$ python3 -q
>>> import numpy as np
>>> np.set_printoptions(suppress=True, linewidth=200)
>>> def tidy(a):
...     return np.round(a, 3) + 0
... 
>>> M = np.loadtxt("m.csv", delimiter=",")
>>> print(M)
[[-0.315  3.21   2.642 -0.199 -1.238]
 [ 3.033  2.727 -0.99   1.861  1.084]
 [-0.471 -0.904  0.923 -1.276 -1.049]
 [ 2.588  0.459 -3.773  3.51   5.639]
 [-1.709  2.942 -0.135  4.169  4.108]
 [ 3.383  0.556 -3.735  0.077 -1.193]
 [ 2.15  -1.082 -3.747  2.393  4.288]
 [-3.307 -1.902  0.865 -2.359 -1.896]
 [-0.48  -1.255 -0.264  1.361  2.66 ]
 [ 1.886 -0.912 -4.01   2.224  3.993]
 [ 2.46  -1.692 -1.745 -0.34   0.896]
 [ 1.396  2.306 -0.441  0.522 -1.796]
 [ 4.053  1.729 -1.113  2.586  4.479]
 [-0.078  0.561 -1.014 -0.518 -1.913]
 [ 0.867 -3.17  -0.119 -2.955 -3.032]
 [-3.381 -1.276 -1.299 -2.885 -7.748]
 [ 0.543  2.013  1.985  0.834  0.349]
 [ 4.322  0.602 -3.011  2.891  4.807]
 [ 1.368 -2.522  0.634 -2.405 -1.496]
 [ 1.426  0.425 -0.33   2.269  5.413]
 [ 2.563 -0.446  0.192 -1.476 -1.42 ]
 [ 1.178  2.605  3.053  1.148  1.031]
 [ 0.889  2.511  1.246  0.145 -1.389]
 [-1.774  3.2    1.11   1.414  0.192]
 [-2.944  2.16   1.695  0.151 -0.762]
 [-1.736  0.816  2.323 -1.842 -2.937]
 [ 0.904  2.892  2.93   0.389 -1.431]
 [ 3.399  2.375 -1.585  2.588  0.517]
 [ 2.241 -0.703  1.101 -1.181 -0.115]
 [-2.287  0.162  3.721 -2.09  -1.854]]
>>> M2 = np.array([[0, 1], [0, 0], [0, 1], [1, 0], [1, 0]])
>>> print(np.vstack([M, M2.T]).shape)
(32, 5)
